$ python -q
>>> import numpy as np
>>> from numpy import linalg as LA
>>> np.set_printoptions(precision=2, suppress=True, linewidth=100)
>>> def rnd(a):
...     return np.round(a, 2) + 0
... 
>>> K = np.load("sample5.npy")
>>> K
array([[0, 0, 1, 0, 0, 0, 0],
       [0, 0, 0, 1, 0, 0, 0],
       [0, 0, 0, 0, 1, 0, 0],
       [1, 0, 0, 0, 0, 0, 0],
       [0, 1, 0, 0, 0, 0, 0],
       [0, 0, 0, 0, 0, 0, 1],
       [0, 0, 0, 0, 0, 1, 0]])
>>> t3 = np.stack([K, -1 * K, K[::-1]])
>>> print(LA.matrix_rank(t3.reshape(3, -1)))
2
>>> rnd(LA.norm(t3, axis=(1, 2)))
array([2.65, 2.65, 2.65])
>>> (t3 @ K.T).shape
(3, 7, 7)
>>> t3.sum(axis=0)
array([[0, 0, 0, 0, 0, 1, 0],
       [0, 0, 0, 0, 0, 0, 1],
       [0, 1, 0, 0, 0, 0, 0],
       [1, 0, 0, 0, 0, 0, 0],
       [0, 0, 0, 0, 1, 0, 0],
       [0, 0, 0, 1, 0, 0, 0],
       [0, 0, 1, 0, 0, 0, 0]])
>>> np.einsum("bij,cij->bc", t3, t3)
array([[ 7, -7,  1],
       [-7,  7, -1],
       [ 1, -1,  7]])
>>> np.allclose(K @ K.T, K.T @ K)
True
>>> rnd(np.abs(LA.eigvals(K)).max())
np.float64(1.0)
>>> LA.matrix_power(K, 3)
array([[0, 1, 0, 0, 0, 0, 0],
       [0, 0, 1, 0, 0, 0, 0],
       [0, 0, 0, 1, 0, 0, 0],
       [0, 0, 0, 0, 1, 0, 0],
       [1, 0, 0, 0, 0, 0, 0],
       [0, 0, 0, 0, 0, 0, 1],
       [0, 0, 0, 0, 0, 1, 0]])
>>> rnd(np.sort(np.abs(LA.eigvals(K))))
array([1., 1., 1., 1., 1., 1., 1.])
>>> K @ K
array([[0, 0, 0, 0, 1, 0, 0],
       [1, 0, 0, 0, 0, 0, 0],
       [0, 1, 0, 0, 0, 0, 0],
       [0, 0, 1, 0, 0, 0, 0],
       [0, 0, 0, 1, 0, 0, 0],
       [0, 0, 0, 0, 0, 1, 0],
       [0, 0, 0, 0, 0, 0, 1]])
>>> rnd(LA.det(K))
np.float64(-1.0)
>>> A = np.loadtxt("out17.csv", delimiter=",")
>>> print(A)
[[ 0.5 -1.5  0.4]
 [-0.2  0.9  0.7]
 [-1.6  0.5 -0.1]
 [-2.5  0.6 -2. ]
 [-1.1  1.9  0.9]
 [ 0.3  0.3  1.7]]
>>> t3 = np.stack([A, 5 * A, A[::-1]])
>>> LA.matrix_rank(t3)
array([3, 3, 3])
>>> t3.shape
(3, 6, 3)
>>> rnd(LA.norm(t3, axis=(1, 2)))
array([ 5.11, 25.56,  5.11])
>>> (t3 @ A.T).shape
(3, 6, 6)
>>> W1 = np.array([[3, 1], [1, 0], [2, 1]])
>>> coef = np.array([4, 1])
>>> hid = np.maximum(A @ W1 + coef, 0)
>>> rnd(hid)
array([[4.8, 1.9],
       [5.7, 1.5],
       [0. , 0. ],
       [0. , 0. ],
       [4.4, 0.8],
       [8.6, 3. ]])
>>> (hid > 0).astype(int)
array([[1, 1],
       [1, 1],
       [0, 0],
       [0, 0],
       [1, 1],
       [1, 1]])
>>> W2 = np.array([[-1, -1], [-1, 0]])
>>> W1 @ W2
array([[-4, -3],
       [-1, -1],
       [-3, -2]])
>>> print((hid @ W2).round(6).argmax(axis=1))
[1 1 0 0 1 1]
>>> def softmax(z):
...     e = np.exp(z - z.max(axis=-1, keepdims=True))
...     return e / e.sum(axis=-1, keepdims=True)
... 
>>> rnd(softmax(A).sum(axis=1))
array([1., 1., 1., 1., 1., 1.])
>>> S = A @ A.T / np.sqrt(3)
>>> softmax(S).round(6).argmax(axis=1)
array([0, 4, 3, 3, 4, 5])
>>> rnd(softmax(S)[2] @ A)
array([-1.81,  0.79, -0.81])
>>> f, r1 = A[2], A[4]
>>> print(rnd(f @ f))
2.82
>>> p = (f @ r1) / (f @ f) * f
>>> LA.matrix_rank(np.outer(f, r1))
np.int64(1)
>>> rnd(p)
array([-1.49,  0.46, -0.09])
>>> F = np.array([[0, 0, 0, 0],
...     [0, 4, 0, 0],
...     [0, 0, 1, 0],
...     [0, 0, 0, 0],
...     [3, 0, 0, 0],
...     [1, 0, 0, 0]])
>>> F @ F.T
array([[ 0,  0,  0,  0,  0,  0],
       [ 0, 16,  0,  0,  0,  0],
       [ 0,  0,  1,  0,  0,  0],
       [ 0,  0,  0,  0,  0,  0],
       [ 0,  0,  0,  0,  9,  3],
       [ 0,  0,  0,  0,  3,  1]])
>>> rank = LA.matrix_rank(F)
>>> rank
np.int64(3)
>>> N = LA.svd(F)[2][rank:].T
>>> [int(LA.matrix_rank(F[:i])) for i in range(1, len(F) + 1)]
[0, 1, 2, 2, 3, 3]
>>> N.shape
(4, 1)
>>> print(N[:, 0] / N[np.abs(N[:, 0]).round(6).argmax(), 0])
[0. 0. 0. 1.]
>>> [int(LA.matrix_rank(np.delete(F, i, axis=0))) for i in range(6)]
[3, 2, 2, 3, 3, 3]
>>> left, s, VT = LA.svd(F)
>>> evecs = VT[:(s > 1e-8).sum()]
>>> rng = np.random.default_rng(4823)
>>> vec = F[3] + -2 * F[2] + rng.integers(2) * np.eye(4)[1]
>>> vec
array([ 0.,  1., -2.,  0.])
>>> print(LA.matrix_rank(np.vstack([F, vec])))
3
>>> evecs.T @ evecs
array([[1., 0., 0., 0.],
       [0., 1., 0., 0.],
       [0., 0., 1., 0.],
       [0., 0., 0., 0.]])
>>> f = np.array([0, -1])
>>> np.array([np.convolve(row, f, "same") for row in F])
array([[ 0,  0,  0,  0],
       [ 0,  0, -4,  0],
       [ 0,  0,  0, -1],
       [ 0,  0,  0,  0],
       [ 0, -3,  0,  0],
       [ 0, -1,  0,  0]])
>>> print(np.convolve(F[4], f))
[ 0 -3  0  0  0]
>>> m1 = np.load("case12.npy")
>>> m1
array([[-12.95,  -9.01,  12.3 ],
       [  6.  , -17.79,  -6.88],
       [  6.61,  13.88,  12.79],
       [ -0.15,  18.94,   6.42],
       [ -8.23, -10.67,  14.77],
       [ -9.98,  15.02,  -8.64],
       [-12.89,  -9.84,  11.7 ],
       [ -1.83,  -3.97, -19.52],
       [ -9.1 ,  17.64,   2.49],
       [  9.31,  14.77,   9.76],
       [ 15.96, -11.73,  -2.78],
       [  6.29,  15.1 ,  11.51],
       [-14.47,  10.19,  -9.31],
       [ 17.12,   1.63,  10.2 ],
       [ 16.04,  11.32,   3.82],
       [  1.15,  16.95, -10.55],
       [  3.79, -19.04,   4.79],
       [ -8.01,  -7.05,  16.91],
       [-19.03,   4.66,   4.02],
       [ -0.09,  12.58, -15.55],
       [ 14.47, -13.75,  -1.27],
       [-16.75,  -7.13,   8.28],
       [ -6.3 ,  18.06,   5.84],
       [ -3.17,  13.42,  14.49],
       [ -8.82, -16.68,  -6.64],
       [-15.97,   5.35,  10.78],
       [  2.61,  17.24,   9.8 ]])
>>> vec = np.array([3, -1, 4])
>>> target = m1 @ vec
>>> rnd(LA.solve(m1.T @ m1, m1.T @ target))
array([ 3., -1.,  4.])
>>> print(rnd(LA.pinv(m1) @ m1))
[[1. 0. 0.]
 [0. 1. 0.]
 [0. 0. 1.]]
>>> target = target + 0.02 * rng.normal(size=27)
>>> rnd(target)
array([ 19.34,   8.27,  57.09,   6.31,  45.06, -79.53,  17.96, -79.58, -34.98,  52.17,  48.49,
        49.81, -90.88,  90.53,  52.07, -55.72,  49.61,  50.68, -45.67, -75.03,  52.1 ,  -9.98,
       -13.58,  35.05, -36.29, -10.11,  29.79])
>>> coef, *_ = LA.lstsq(m1, target)
>>> print(rnd(m1.T @ (target - m1 @ coef)))
[0. 0. 0.]
>>> [round(float(LA.norm(LA.solve(m1.T @ m1 + lam * np.eye(3), m1.T @ target))), 2) for lam in (0, 1, 10, 100)]
[5.1, 5.1, 5.08, 4.91]
>>> X = (rng.random((4, 4)) < 0.3) + np.eye(4)
>>> X /= X.sum(axis=1, keepdims=True)
>>> rnd(X)
array([[0.5 , 0.  , 0.  , 0.5 ],
       [0.  , 1.  , 0.  , 0.  ],
       [0.33, 0.  , 0.33, 0.33],
       [0.  , 0.33, 0.  , 0.67]])
>>> # a transition matrix
>>> other = LA.inv(X)
>>> print(rnd(LA.inv(other)))
[[0.5  0.   0.   0.5 ]
 [0.   1.   0.   0.  ]
 [0.33 0.   0.33 0.33]
 [0.   0.33 0.   0.67]]
>>> np.allclose(other, X.T)
False
>>> other
array([[ 2. ,  0.5,  0. , -1.5],
       [ 0. ,  1. ,  0. ,  0. ],
       [-2. ,  0. ,  3. ,  0. ],
       [ 0. , -0.5,  0. ,  1.5]])
>>> rnd(X @ other)
array([[1., 0., 0., 0.],
       [0., 1., 0., 0.],
       [0., 0., 1., 0.],
       [0., 0., 0., 1.]])
>>> print(rnd(LA.slogdet(X)[0]))
1.0
>>> rnd(LA.det(X) * LA.det(other))
np.float64(1.0)
>>> vec = np.array([-1, -2, 3, -1])
>>> target = X @ vec
>>> coef, lr = np.zeros(4), 1 / LA.norm(X, 2) ** 2
>>> for i in range(150):
...     coef -= lr * X.T @ (X @ coef - target)
...     if i % 50 == 0: print(i, round(LA.norm(X @ coef - target), 2))
... 
0 0.82
50 0.05
100 0.0
>>> rnd(LA.cond(X))
np.float64(4.37)
>>> rnd(coef)
array([-1., -2.,  3., -1.])
>>> ev, evecs = LA.eig(X)
>>> rnd(ev)
array([0.33, 0.5 , 0.67, 1.  ])
>>> rnd(np.sort(LA.eigvals(X @ X)))
array([0.11, 0.25, 0.44, 1.  ])
>>> rnd(np.prod(ev))
np.float64(0.11)
>>> f = np.array([-3, 0, 1, -2, 1, -3])
>>> J = np.array([np.roll(f, i) for i in range(6)])
>>> J
array([[-3,  0,  1, -2,  1, -3],
       [-3, -3,  0,  1, -2,  1],
       [ 1, -3, -3,  0,  1, -2],
       [-2,  1, -3, -3,  0,  1],
       [ 1, -2,  1, -3, -3,  0],
       [ 0,  1, -2,  1, -3, -3]])
>>> rnd(LA.svd(K, compute_uv=False))
array([1., 1., 1., 1., 1., 1., 1.])
>>> rnd(LA.pinv(K))
array([[0., 0., 0., 1., 0., 0., 0.],
       [0., 0., 0., 0., 1., 0., 0.],
       [1., 0., 0., 0., 0., 0., 0.],
       [0., 1., 0., 0., 0., 0., 0.],
       [0., 0., 1., 0., 0., 0., 0.],
       [0., 0., 0., 0., 0., 0., 1.],
       [0., 0., 0., 0., 0., 1., 0.]])
>>> W1 = np.array([[0, -7, 7],
...     [4, -8, 5],
...     [-5, 0, -2],
...     [1, 0, -8],
...     [8, -9, -5],
...     [-3, -4, -3]])
>>> coef = np.array([-1, 0, 2])
>>> hid = np.maximum(J @ W1 + coef, 0)
>>> LA.matrix_rank(hid)
np.int64(3)
>>> W2 = np.array([[-3, 9, -1], [1, -9, -1], [-2, 1, -9]])
>>> (hid @ W2).round(6).argmax(axis=1)
array([0, 0, 1, 1, 0, 0])
>>> hid @ W2
array([[  -3, -135,  -33],
       [  59, -531,  -59],
       [ -34,    1,  -41],
       [ -74,  110, -194],
       [ -36, -288, -360],
       [ -23, -252, -274]])
>>> W1 @ W2
array([[-21,  70, -56],
       [-30, 113, -41],
       [ 19, -47,  23],
       [ 13,   1,  71],
       [-23, 148,  46],
       [ 11,   6,  34]])
>>> other = J / LA.norm(J, axis=1, keepdims=True)
>>> G = other @ other.T
>>> (np.abs(G) > 0.9).astype(int)
array([[1, 0, 0, 0, 0, 0],
       [0, 1, 0, 0, 0, 0],
       [0, 0, 1, 0, 0, 0],
       [0, 0, 0, 1, 0, 0],
       [0, 0, 0, 0, 1, 0],
       [0, 0, 0, 0, 0, 1]])
>>> (G - 2 * np.eye(6)).round(6).argmax(axis=1)
array([3, 4, 5, 0, 1, 2])
>>> rnd(G)
array([[1.  , 0.08, 0.04, 0.25, 0.04, 0.08],
       [0.08, 1.  , 0.08, 0.04, 0.25, 0.04],
       [0.04, 0.08, 1.  , 0.08, 0.04, 0.25],
       [0.25, 0.04, 0.08, 1.  , 0.08, 0.04],
       [0.04, 0.25, 0.04, 0.08, 1.  , 0.08],
       [0.08, 0.04, 0.25, 0.04, 0.08, 1.  ]])
>>> vec = np.ones(6)
>>> for _ in range(5):
...     vec = G @ vec
...     vec /= LA.norm(vec)
...     print(round(vec @ G @ vec, 2))
... 
1.5
1.5
1.5
1.5
1.5
>>> rnd(vec)
array([0.41, 0.41, 0.41, 0.41, 0.41, 0.41])
>>> rnd(LA.eigvalsh(G)[-1])
np.float64(1.5)
>>> data = np.load("arr.npy")
>>> data
array([[ 0.2,  0.2, -0.2,  0.6, -1.2,  1.3],
       [-0.9, -1.4,  0. ,  0.3,  0.9,  0. ],
       [ 1.2, -1.9, -0.2, -0.2, -0.8, -0.7],
       [ 1.3, -1.2, -1. ,  0.3, -0.3, -0.8],
       [ 0.2, -2.4,  0.4,  0. , -0.3,  1.5],
       [ 1.1,  0.9, -0.1,  0.7,  1. , -0.8],
       [ 0.2, -1. ,  0.5, -1.1,  1. ,  1.3],
       [ 0.7, -1. , -2.2, -0.4,  0.3, -1.3],
       [ 0.3,  0.9, -1.8, -0.3, -2.7,  3.6],
       [-1.4, -0.6, -2.1, -0.3,  0.3, -1.4],
       [-0.8,  0.9, -0.2, -0.4, -1.6, -2.1],
       [ 0. ,  0.4,  0.2,  0.4,  0.5, -0.5],
       [-0.4,  1.1, -0.1,  0.7, -0.4,  1.5],
       [ 0.8, -0.1,  0.3, -0.6, -0.2,  0.6],
       [ 0. ,  1.6, -0.3, -0.2,  1.3,  0.3],
       [ 1.3, -1.5, -0.1, -0.3,  0.1,  1.2],
       [-0.7, -0.2,  0.3,  1.2, -0.1,  0.3],
       [-0.2,  0.7, -1.9,  1. , -0.1,  0.9],
       [-1.1, -1.6,  2.5, -0.2, -0.3,  0.7],
       [-1.5,  0.5, -0.7,  0.1, -2.2,  0.1],
       [ 1.3,  1. , -0.2, -0.2, -0.5,  1.5],
       [ 1.3,  0.1,  0. , -0.2,  0. ,  0.5],
       [ 0.4, -0.4,  0. , -1.1, -0.9,  0.1],
       [ 0.1,  0. , -1.5,  1.4, -1.3,  1.4],
       [-0.8,  0.8, -0.5, -0.4, -2. , -2. ],
       [-0.8,  0. , -1. ,  0.1, -0.5,  0.5],
       [-0.3, -0.6, -0.2, -0.2, -1.7,  1. ]])
>>> vec = np.array([0, 3, -3, 1, -2, -2])
>>> target = data @ vec
>>> rnd(LA.pinv(data) @ data)
array([[1., 0., 0., 0., 0., 0.],
       [0., 1., 0., 0., 0., 0.],
       [0., 0., 1., 0., 0., 0.],
       [0., 0., 0., 1., 0., 0.],
       [0., 0., 0., 0., 1., 0.],
       [0., 0., 0., 0., 0., 1.]])
>>> rnd(LA.solve(data.T @ data, data.T @ target))
array([ 0.,  3., -3.,  1., -2., -2.])
>>> target = target + 0.02 * rng.normal(size=27)
>>> rnd(target)
array([  1.57,  -5.69,  -2.27,   1.9 , -10.79,   3.31, -10.19,   5.21,   6.01,   6.4 ,  10.31,
         1.02,   2.14,  -2.63,   2.32,  -7.08,  -0.67,   7.17, -13.25,   7.89,   1.4 ,  -0.91,
        -0.71,   5.7 ,  11.48,   3.09,   0.01])
>>> coef, *_ = LA.lstsq(data, target)
>>> rnd(data.T @ (target - data @ coef))
array([0., 0., 0., 0., 0., 0.])
>>> Ac = data - data.mean(axis=0)
>>> evecs = LA.svd(Ac)[2][:5]
>>> other = Ac - Ac @ evecs.T @ evecs
>>> rnd((Ac @ evecs.T).std(axis=0))
array([1.28, 1.2 , 0.95, 0.88, 0.74])
>>> rnd(np.diag(evecs.T @ evecs))
array([0.92, 0.99, 0.96, 0.2 , 0.95, 0.97])
>>> Ac = (data - data.mean(axis=0)) / data.std(axis=0)
>>> print(rnd(Ac.std(axis=0)))
[1. 1. 1. 1. 1. 1.]
>>> print(np.argwhere(np.abs(Ac) > 2))
[[ 4  1]
 [ 8  4]
 [ 8  5]
 [18  2]
 [23  3]]
>>> coef = LA.lstsq(np.delete(Ac, 0, axis=1), Ac[:, 0])[0]
>>> print(rnd(1 - np.var(Ac[:, 0] - np.delete(Ac, 0, axis=1) @ coef)))
0.14
>>> rnd(coef)
array([-0.08, -0.15, -0.18,  0.28,  0.27])
>>> np.abs(coef).argmax()
np.int64(3)
>>> t = np.radians(45)
>>> r_ = np.eye(6)
>>> r_[5, 5] = r_[0, 0] = np.cos(t)
>>> r_[5, 0], r_[0, 5] = -np.sin(t), np.sin(t)
>>> rnd(r_)
array([[ 0.71,  0.  ,  0.  ,  0.  ,  0.  ,  0.71],
       [ 0.  ,  1.  ,  0.  ,  0.  ,  0.  ,  0.  ],
       [ 0.  ,  0.  ,  1.  ,  0.  ,  0.  ,  0.  ],
       [ 0.  ,  0.  ,  0.  ,  1.  ,  0.  ,  0.  ],
       [ 0.  ,  0.  ,  0.  ,  0.  ,  1.  ,  0.  ],
       [-0.71,  0.  ,  0.  ,  0.  ,  0.  ,  0.71]])
>>> other = data @ r_.T
>>> rnd(LA.svd(data, compute_uv=False)), rnd(LA.svd(other, compute_uv=False))
(array([7.15, 6.29, 5.15, 4.86, 3.83, 2.78]), array([7.15, 6.29, 5.15, 4.86, 3.83, 2.78]))
>>> np.allclose(LA.norm(data, axis=1), LA.norm(other, axis=1))
True
>>> print(rnd(np.abs(other - data).max(axis=0)))
[2.46 0.   0.   0.   0.   1.4 ]
